In [1]: import numpy as np

In [2]: import numpy.linalg as la

In [3]: np.set_printoptions(precision=1, suppress=True, linewidth=100)

In [4]: m1 = np.load("block1.npy")

In [5]: m1.round(1) + 0
Out[5]: 
array([[ 0.1,  0. ],
       [-0.1,  0. ],
       [ 0. ,  0. ],
       [ 0. ,  0. ]])

In [6]: Uu, sv, Vt = la.svd(m1)

In [7]: np.argmax(sv[:-1] / (sv[1:] + 1e-6)) + 1
Out[7]: np.int64(1)

In [8]: M2 = Uu[:, :1] @ np.diag(sv[:1]) @ Vt[:1]

In [9]: np.round(la.norm(m1 - M2) / la.norm(m1), 1)
Out[9]: np.float64(0.0)

In [10]: la.matrix_rank(m1, rtol=0.05)
Out[10]: np.int64(1)

In [11]: data = np.load("x.npy")

In [12]: data
Out[12]: 
array([[ 8.9, -3.2,  3.1],
       [14.9, -4.9,  4.9],
       [-5.9,  2. , -2. ],
       [-8.9,  2.9, -3.2],
       [11.9, -4. ,  4. ]])

In [13]: la.norm(data, axis=0)
Out[13]: array([23.6,  7.9,  8. ])

In [14]: np.round(la.norm(data, "nuc"), 1)
Out[14]: np.float64(26.6)

In [15]: round(la.norm(data, 2), 1)
Out[15]: np.float64(26.1)

In [16]: np.round(la.norm(data) ** 2 / la.norm(data, 2) ** 2, 1)
Out[16]: np.float64(1.0)

In [17]: la.norm(data, axis=1)
Out[17]: array([10. , 16.4,  6.5,  9.9, 13.2])

In [18]: Uu, sv, Vt = la.svd(data, full_matrices=False)

In [19]: Uu.shape, sv.shape, Vt.shape
Out[19]: ((5, 3), (3,), (3, 3))

In [20]: round(np.sqrt((sv ** 2).sum()), 1), round(float(la.norm(data)), 1)
Out[20]: (np.float64(26.1), 26.1)

In [21]: (sv > 1e-8).sum()
Out[21]: np.int64(3)

In [22]: np.round(Uu.T @ Uu, 1) + 0
Out[22]: 
array([[1., 0., 0.],
       [0., 1., 0.],
       [0., 0., 1.]])

In [23]: np.cumsum(sv ** 2) / np.sum(sv ** 2)
Out[23]: array([1., 1., 1.])

In [24]: np.abs(Uu[:, 0]).round(6).argmax()
Out[24]: np.int64(1)

In [25]: np.round(sv / sv[0], 1) + 0
Out[25]: array([1., 0., 0.])

In [26]: M2 = data / la.norm(data, axis=1)
---------------------------------------------------------------------------
ValueError                                Traceback (most recent call last)
Cell In[26], line 1
----> 1 M2 = data / la.norm(data, axis=1)

ValueError: operands could not be broadcast together with shapes (5,3) (5,) 

In [27]: M2 = data / la.norm(data, axis=1, keepdims=True)

In [28]: G = M2 @ M2.T

In [29]: (G - 2 * np.eye(5)).round(6).argmax(axis=1)
Out[29]: array([4, 4, 3, 2, 1])

In [30]: la.norm(M2, axis=1)
Out[30]: array([1., 1., 1., 1., 1.])

In [31]: np.argwhere(np.triu(np.abs(G) > 0.95, 1))
Out[31]: 
array([[0, 1],
       [0, 2],
       [0, 3],
       [0, 4],
       [1, 2],
       [1, 3],
       [1, 4],
       [2, 3],
       [2, 4],
       [3, 4]])
